$ python3 -q
>>> import numpy as np
>>> np.set_printoptions(suppress=True, linewidth=160)
>>> rng = np.random.default_rng(153519)
>>> lab = rng.integers(0, 2, 5)
>>> A = np.triu((lab[:, None] == lab) & (rng.random((5, 5)) < 0.8), 1).astype(int)
>>> A += A.T
>>> A
array([[0, 0, 1, 0, 0],
       [0, 0, 0, 1, 1],
       [1, 0, 0, 0, 0],
       [0, 1, 0, 0, 0],
       [0, 1, 0, 0, 0]])
>>> np.linalg.matrix_rank(A, rtol=0.1)
np.int64(4)
>>> E = np.load("block10.npy")
>>> E
array([[0, 1, 0, 0, 0, 0],
       [1, 0, 0, 0, 0, 0],
       [0, 0, 0, 1, 1, 1],
       [0, 0, 1, 0, 0, 0],
       [0, 0, 1, 0, 0, 1],
       [0, 0, 1, 0, 1, 0]])
>>> # 2 groups of indices that never mix
>>> W = np.array([[3, 2, 0], [3, 1, 2], [3, 1, 0], [0, 3, 3], [2, 3, 2], [0, 0, 0]])
>>> c = np.array([-2, -1, -1])
>>> H = np.maximum(E @ W + c, 0)
>>> np.linalg.matrix_rank(H)
np.int64(3)
>>> np.round((H > 0).mean(axis=0), 3)
array([0.833, 0.5  , 0.5  ])
>>> H
array([[1, 0, 1],
       [1, 1, 0],
       [0, 5, 4],
       [1, 0, 0],
       [1, 0, 0],
       [3, 3, 1]])
>>> basis = np.array([[8, -4, -1], [7, -1, -9], [7, -6, 4]])
>>> (H @ basis).round(6).argmax(axis=1)
array([0, 0, 0, 0, 0, 0])
>>> H @ basis
array([[ 15, -10,   3],
       [ 15,  -5, -10],
       [ 63, -29, -29],
       [  8,  -4,  -1],
       [  8,  -4,  -1],
       [ 52, -21, -26]])
>>> W @ basis
array([[ 38, -14, -21],
       [ 45, -25,  -4],
       [ 31, -13, -12],
       [ 42, -21, -15],
       [ 51, -23, -21],
       [  0,   0,   0]])
>>> x0 = np.array([6, 3, 5])
>>> rhs = H @ x0
>>> rhs
array([11,  9, 35,  6,  6, 32])
>>> np.round(np.linalg.solve(H.T @ H, H.T @ rhs), 3)
array([6., 3., 5.])
>>> try:
...     np.linalg.solve(H, rhs)
... except np.linalg.LinAlgError as e:
...     print(e)
... 
Last 2 dimensions of the array must be square
>>> np.round(np.linalg.lstsq(H, rhs)[0], 3)
array([6., 3., 5.])
>>> rhs = rhs + 0.02 * rng.normal(size=6)
>>> rhs.round(3)
array([10.988,  8.951, 35.037,  5.955,  5.981, 31.994])
>>> c, *_ = np.linalg.lstsq(H, rhs)
>>> np.round(np.linalg.norm(rhs - H @ c), 3)
np.float64(0.053)
>>> [round(float(np.linalg.norm(np.linalg.solve(H.T @ H + lam * np.eye(3), H.T @ rhs))), 2) for lam in (0, 1, 10, 100)]
[8.36, 7.6, 5.92, 2.34]
>>> np.round(H.T @ (rhs - H @ c), 3) + 0
array([0., 0., 0.])
>>> lab = rng.permutation(6)
>>> out = E[:, lab] * rng.choice([-1, 1], 6)
>>> out
array([[ 0,  0,  0,  1,  0,  0],
       [ 0,  0,  0,  0,  1,  0],
       [ 0,  1, -1,  0,  0, -1],
       [ 1,  0,  0,  0,  0,  0],
       [ 1,  0, -1,  0,  0,  0],
       [ 1,  0,  0,  0,  0, -1]])
>>> left, _, VT = np.linalg.svd(E.T @ out)
>>> np.round(np.linalg.lstsq(E, out)[0], 3) + 0
array([[ 0.,  0.,  0.,  0.,  1.,  0.],
       [ 0.,  0.,  0.,  1.,  0.,  0.],
       [ 1.,  0.,  0.,  0.,  0.,  0.],
       [ 0.,  1.,  0.,  0.,  0.,  0.],
       [ 0.,  0.,  0.,  0.,  0., -1.],
       [ 0.,  0., -1.,  0.,  0.,  0.]])
>>> arr = np.load("sample19.npy")
>>> arr
array([[3, 0, 0, 0, 0],
       [0, 1, 0, 0, 0],
       [0, 3, 3, 0, 0],
       [0, 1, 1, 0, 0],
       [1, 0, 2, 3, 3]])
>>> # triangular
>>> left, sigma, VT = np.linalg.svd(arr)
>>> sigma.round(3) + 0
array([5.332, 3.988, 2.869, 0.66 , 0.   ])
>>> np.argmax(sigma[:-1] / (sigma[1:] + 1e-6)) + 1
np.int64(4)
>>> out = left[:, :4] @ np.diag(sigma[:4]) @ VT[:4]
>>> np.round(np.linalg.norm(arr - out, 2), 3), round(float(sigma[4]), 3)
(np.float64(0.0), 0.0)
>>> lab = rng.permutation(5)
>>> lab
array([1, 0, 4, 3, 2])
>>> out = arr[lab][:, lab]
>>> np.allclose(out, arr)
False
>>> W0 = np.load("data.npy")
>>> W0
array([[1, 0, 0],
       [0, 0, 1],
       [0, 1, 0]])
>>> x0 = np.array([0, -1, -1])
>>> np.round(np.sort(np.abs(np.degrees(np.angle(np.linalg.eigvals(W0))))), 3)
array([  0.,   0., 180.])
>>> np.round(np.linalg.inv(W0), 3)
array([[1., 0., 0.],
       [0., 0., 1.],
       [0., 1., 0.]])
>>> [p for p in range(1, 25) if np.allclose(np.linalg.matrix_power(W0, p), np.eye(3))]
[2, 4, 6, 8, 10, 12, 14, 16, 18, 20, 22, 24]
>>> 3 - np.linalg.matrix_rank(W0 - np.eye(3), tol=1e-8)
np.int64(2)
>>> np.round(np.sort(np.abs(np.linalg.eigvals(W0))), 3)
array([1., 1., 1.])
>>> np.trace(W0)
np.int64(1)
>>> (W0 + W0.T) / 2
array([[1., 0., 0.],
       [0., 0., 1.],
       [0., 1., 0.]])
>>> np.allclose(W0, W0.T)
True
>>> np.linalg.matrix_power(W0, 2)
array([[1, 0, 0],
       [0, 1, 0],
       [0, 0, 1]])
>>> X = np.loadtxt("layer18.csv", delimiter=",")
>>> X
array([[ -4.14 ,   2.026,   4.162,  -6.96 ],
       [ -5.37 ,   4.695,  -3.461,  -0.764],
       [  9.033,   0.447,   0.609, -12.011],
       [ -6.525,   1.193,   0.781,   4.965],
       [-11.882,  13.901, -18.976,   3.247],
       [ 14.481,   6.693,  -4.257,  -4.211],
       [ -3.316,   0.25 ,   2.802,  -3.789],
       [ 15.502,   7.158,  -2.154,  -3.401],
       [  6.122,   2.558,  -3.855,  -4.603],
       [  6.673,   2.66 ,   5.456,   8.803],
       [ -6.54 ,  11.366, -18.298,   6.903],
       [ -7.426,   8.52 ,  -0.574,  -2.665],
       [  4.89 ,  -1.094,  -0.497,  -0.747],
       [ -5.83 ,  -4.232,   5.166,  -1.054]])
>>> D = np.linalg.norm(X[:, None] - X[None], axis=-1)
>>> (D + 1e9 * np.eye(14)).round(6).argmin(axis=1)
array([ 6, 11,  8,  1, 10,  7,  0,  5, 12, 12,  4,  1,  8,  6])
>>> D.mean(axis=1).argmax()
np.int64(4)
>>> D[1].round(6).argsort(kind="stable")[:4]
array([ 1, 11,  3,  6])
>>> np.unravel_index(D.round(6).argmax(), D.shape)
(np.int64(2), np.int64(4))
>>> np.linalg.matrix_rank(D ** 2)
np.int64(6)
>>> D.shape
(14, 14)
>>> np.flatnonzero(D[1] < D.mean() / 2)
array([ 1,  3, 11])
>>> Ac = X - X.mean(axis=0)
>>> evecs = np.linalg.svd(Ac)[2][:3]
>>> out = Ac - Ac @ evecs.T @ evecs
>>> np.round(out.std(axis=0), 3)
array([0.118, 1.956, 1.206, 0.094])
>>> round(np.linalg.norm(out) / np.linalg.norm(Ac), 3)
np.float64(0.173)
>>> np.linalg.norm(out, axis=1).round(6).argmax()
np.int64(11)
>>> np.round((Ac @ evecs.T).std(axis=0), 3)
array([9.881, 7.3  , 4.668])
